In [1]: import numpy as np

In [2]: np.set_printoptions(precision=2, suppress=True, linewidth=120, floatmode="fixed")

In [3]: X = np.load("block12.npy")

In [4]: X
Out[4]: 
array([[0, 0, 0, 0, 0, 0],
       [0, 0, 0, 0, 0, 0],
       [1, 1, 0, 0, 0, 0],
       [0, 0, 0, 0, 0, 0],
       [0, 0, 0, 0, 0, 0],
       [0, 0, 1, 1, 0, 0],
       [0, 0, 0, 0, 0, 0],
       [0, 0, 0, 0, 0, 0],
       [0, 0, 0, 0, 1, 1]])

In [5]: left, sigma, Vh = np.linalg.svd(X)

In [6]: np.argmax(sigma[:-1] / (sigma[1:] + 1e-6)) + 1
Out[6]: np.int64(3)

In [7]: sigma
Out[7]: array([1.41, 1.41, 1.41, 0.00, 0.00, 0.00])

In [8]: A2 = left[:, :3] @ np.diag(sigma[:3]) @ Vh[:3]

In [9]: np.linalg.matrix_rank(A2)
Out[9]: np.int64(3)

In [10]: round(np.abs(X - A2).max(), 2)
Out[10]: np.float64(0.0)

In [11]: np.linalg.matrix_rank(X, rtol=0.05)
Out[11]: np.int64(3)

In [12]: A2
Out[12]: 
array([[0.00, 0.00, 0.00, 0.00, 0.00, 0.00],
       [0.00, 0.00, 0.00, 0.00, 0.00, 0.00],
       [1.00, 1.00, 0.00, 0.00, 0.00, 0.00],
       [0.00, 0.00, 0.00, 0.00, 0.00, 0.00],
       [0.00, 0.00, 0.00, 0.00, 0.00, 0.00],
       [0.00, 0.00, 1.00, 1.00, 0.00, 0.00],
       [0.00, 0.00, 0.00, 0.00, 0.00, 0.00],
       [0.00, 0.00, 0.00, 0.00, 0.00, 0.00],
       [0.00, 0.00, 0.00, 0.00, 1.00, 1.00]])

In [13]: rng = np.random.default_rng(89)

In [14]: A2 = X + rng.integers(-2, 3, (9, 3)) @ rng.integers(-2, 3, (3, 6))

In [15]: A2
Out[15]: 
array([[-1, -5,  3,  3, -3, -3],
       [-4, -1,  5,  3, -1,  0],
       [ 0,  6, -1, -3,  5,  3],
       [-3,  2,  3,  2, -1,  2],
       [ 5,  2, -7, -6,  5,  0],
       [ 2, -3,  0,  2, -3, -2],
       [-3,  4,  2,  0,  2,  3],
       [-1,  2,  1,  2, -3,  2],
       [ 4,  1, -5, -3,  2,  1]])

In [16]: A2 - X
Out[16]: 
array([[-1, -5,  3,  3, -3, -3],
       [-4, -1,  5,  3, -1,  0],
       [-1,  5, -1, -3,  5,  3],
       [-3,  2,  3,  2, -1,  2],
       [ 5,  2, -7, -6,  5,  0],
       [ 2, -3, -1,  1, -3, -2],
       [-3,  4,  2,  0,  2,  3],
       [-1,  2,  1,  2, -3,  2],
       [ 4,  1, -5, -3,  1,  0]])

In [17]: t = np.radians(90)

In [18]: r_ = np.eye(6)

In [19]: r_[2, 2] = r_[5, 5] = np.cos(t)

In [20]: r_[2, 5], r_[5, 2] = -np.sin(t), np.sin(t)

In [21]: r_.round(2) + 0
Out[21]: 
array([[ 1.00,  0.00,  0.00,  0.00,  0.00,  0.00],
       [ 0.00,  1.00,  0.00,  0.00,  0.00,  0.00],
       [ 0.00,  0.00,  0.00,  0.00,  0.00, -1.00],
       [ 0.00,  0.00,  0.00,  1.00,  0.00,  0.00],
       [ 0.00,  0.00,  0.00,  0.00,  1.00,  0.00],
       [ 0.00,  0.00,  1.00,  0.00,  0.00,  0.00]])

In [22]: A2 = X @ r_.T

In [23]: np.allclose(X @ X.T, A2 @ A2.T)
Out[23]: True

In [24]: np.round(np.linalg.det(r_), 2), np.trace(r_)
Out[24]: (np.float64(1.0), np.float64(4.0))

In [25]: np.linalg.svd(X, compute_uv=False), np.round(np.linalg.svd(A2, compute_uv=False), 2) + 0
Out[25]: 
(array([1.41, 1.41, 1.41, 0.00, 0.00, 0.00]),
 array([1.41, 1.41, 1.41, 0.00, 0.00, 0.00]))

In [26]: arr = np.abs(np.array([[4, 1, 2, 7], [5, 5, 7, 6], [7, 6, 9, 1], [1, 7, 1, 8]])) + np.eye(4)

In [27]: arr = arr / arr.sum(axis=1, keepdims=True)

In [28]: arr
Out[28]: 
array([[0.33, 0.07, 0.13, 0.47],
       [0.21, 0.25, 0.29, 0.25],
       [0.29, 0.25, 0.42, 0.04],
       [0.06, 0.39, 0.06, 0.50]])

In [29]: # row-stochastic, so 1 is an eigenvalue

In [30]: proj = np.triu(np.array([[1, 3, 3, 3], [1, 0, 3, 1], [3, 3, 0, 2], [1, 3, 1, 0]]), 1) + np.eye(4)

In [31]: A2 = proj @ arr @ np.linalg.inv(proj)

In [32]: round(np.linalg.det(A2), 2)
Out[32]: np.float64(-0.0)

In [33]: round(float(np.linalg.det(arr.T)), 2)
Out[33]: -0.0

In [34]: round(np.linalg.det(2 * arr), 2), round(float(np.linalg.det(arr)), 2)
Out[34]: (np.float64(-0.07), -0.0)

In [35]: np.round(np.poly(arr), 2) + 0
Out[35]: array([ 1.00, -1.50,  0.58, -0.07,  0.00])

In [36]: t = np.radians(36)

In [37]: r_ = np.eye(4)

In [38]: r_[3, 3] = r_[1, 1] = np.cos(t)

In [39]: r_[3, 1], r_[1, 3] = -np.sin(t), np.sin(t)

In [40]: r_
Out[40]: 
array([[ 1.00,  0.00,  0.00,  0.00],
       [ 0.00,  0.81,  0.00,  0.59],
       [ 0.00,  0.00,  1.00,  0.00],
       [ 0.00, -0.59,  0.00,  0.81]])

In [41]: A2 = arr @ r_.T

In [42]: np.round(np.linalg.det(r_), 2), round(float(np.trace(r_)), 2)
Out[42]: (np.float64(1.0), 3.62)

In [43]: np.abs(A2 - arr).max(axis=0)
Out[43]: array([0.00, 0.26, 0.00, 0.32])

In [44]: proj = np.triu(np.array([[-1, 2, 1, 0], [-1, 1, 1, 2], [-1, -2, -1, 0], [1, 0, -2, 1]]), 1) + np.eye(4)

In [45]: A2 = proj @ r_ @ np.linalg.inv(proj)

In [46]: np.linalg.matrix_rank(A2)
Out[46]: np.int64(4)

In [47]: A2
Out[47]: 
array([[ 1.00, -0.38,  0.38,  1.94],
       [ 0.00, -0.37,  1.37,  2.94],
       [ 0.00,  0.00,  1.00,  0.00],
       [ 0.00, -0.59,  0.59,  1.98]])

In [48]: round(np.linalg.det(A2), 2)
Out[48]: np.float64(1.0)

In [49]: m1 = rng.normal(size=(27, 5))

In [50]: m1 = 5 * m1 / np.linalg.norm(m1, axis=1, keepdims=True)

In [51]: m1
Out[51]: 
array([[-0.23,  3.50,  2.67,  1.28,  1.98],
       [-0.88, -3.56, -0.32, -1.04, -3.22],
       [-4.60, -0.56,  1.33, -0.97,  0.89],
       [-3.59, -1.43,  3.07, -0.48, -0.62],
       [ 0.71,  1.91, -2.66,  0.39, -3.69],
       [ 2.70, -0.81,  2.15, -2.44,  2.54],
       [-1.96, -3.20,  2.97, -0.70, -1.25],
       [ 1.16, -0.26, -4.66, -1.04, -0.88],
       [ 1.03, -0.15, -2.85, -1.36, -3.73],
       [ 3.42, -1.95,  0.75,  2.95,  0.51],
       [ 4.07,  2.56,  0.39, -0.97,  0.91],
       [-0.36,  3.46,  0.39,  2.92, -2.06],
       [-0.10, -1.08, -0.65,  4.62,  1.44],
       [ 0.04, -1.51,  4.05, -0.88, -2.36],
       [-1.84,  3.55, -2.01, -2.10,  0.79],
       [-1.87, -3.35, -2.01, -1.48, -2.01],
       [ 2.62,  1.31, -3.50, -1.41,  1.47],
       [ 2.71,  2.87, -2.68, -1.18,  0.91],
       [-0.88, -0.21,  2.02,  3.48,  2.83],
       [ 2.73,  3.80,  1.73,  0.24, -0.28],
       [ 2.90,  0.40,  3.77, -1.27, -0.78],
       [ 1.56, -4.48,  1.07,  0.53, -1.02],
       [-0.12,  0.70,  2.37,  4.29, -0.65],
       [-2.00, -0.50, -1.51, -0.97, -4.19],
       [-2.83, -0.19,  3.62,  1.10,  1.63],
       [-1.30, -2.83, -3.13, -1.78,  1.53],
       [ 1.35,  4.20,  1.52, -1.79, -0.14]])

In [52]: gram = m1.T @ m1

In [53]: np.linalg.svd(m1, compute_uv=False) ** 2
Out[53]: array([205.82, 192.40,  99.64,  92.34,  84.80])

In [54]: np.diag(gram)
Out[54]: array([133.03, 162.62, 169.56, 104.63, 105.16])

In [55]: np.linalg.matrix_rank(gram)
Out[55]: np.int64(5)

In [56]: gram
Out[56]: 
array([[133.03,  44.02, -18.37,  -3.38,  11.41],
       [ 44.02, 162.62,  -6.69,   3.53,  23.80],
       [-18.37,  -6.69, 169.56,  34.72,  23.11],
       [ -3.38,   3.53,  34.72, 104.63,  16.81],
       [ 11.41,  23.80,  23.11,  16.81, 105.16]])

In [57]: round(float(np.trace(gram)), 2), (m1 ** 2).sum()
Out[57]: (675.0, np.float64(675.0))

In [58]: vals, V = np.linalg.eigh(gram)

In [59]: vec = np.array([-2, -1, 2, 2, -1])

In [60]: round(float(vec @ gram @ vec / (vec @ vec)), 2), round(vals[0], 2), np.round(vals[-1], 2)
Out[60]: (176.48, np.float64(84.8), np.float64(205.82))

In [61]: V * np.maximum(vals, 0) @ V.T
Out[61]: 
array([[133.03,  44.02, -18.37,  -3.38,  11.41],
       [ 44.02, 162.62,  -6.69,   3.53,  23.80],
       [-18.37,  -6.69, 169.56,  34.72,  23.11],
       [ -3.38,   3.53,  34.72, 104.63,  16.81],
       [ 11.41,  23.80,  23.11,  16.81, 105.16]])

In [62]: q, r_ = np.linalg.qr(arr)

In [63]: np.round(np.trace(q @ q.T), 2)
Out[63]: np.float64(4.0)

In [64]: q.shape, r_.shape
Out[64]: ((4, 4), (4, 4))

In [65]: round(float(abs(r_[0, 0])), 2), round(np.linalg.norm(arr[:, 0]), 2)
Out[65]: (0.49, np.float64(0.49))

In [66]: proj = m1 @ np.linalg.solve(m1.T @ m1, m1.T)

In [67]: np.trace(proj)
Out[67]: np.float64(5.0)

In [68]: z = m1[:, 2] > np.median(m1[:, 2])

In [69]: f = m1[z].mean(axis=0) - m1[~z].mean(axis=0)

In [70]: ((m1 - m1.mean(axis=0)) @ f > 0).astype(int)
Out[70]: array([1, 0, 1, 1, 0, 1, 1, 0, 0, 1, 0, 0, 0, 1, 0, 0, 0, 0, 1, 1, 1, 1, 1, 0, 1, 0, 1])

In [71]: z.astype(int)
Out[71]: array([1, 0, 1, 1, 0, 1, 1, 0, 0, 0, 0, 0, 0, 1, 0, 0, 0, 0, 1, 1, 1, 1, 1, 0, 1, 0, 1])

In [72]: f
Out[72]: array([-0.75, -0.12,  4.23,  0.36,  1.09])

In [73]: round(float((((m1 - m1.mean(axis=0)) @ f > 0) == z).mean()), 2)
Out[73]: 0.96

In [74]: np.argsort(-np.abs(f).round(6), kind="stable")
Out[74]: array([2, 4, 0, 3, 1])
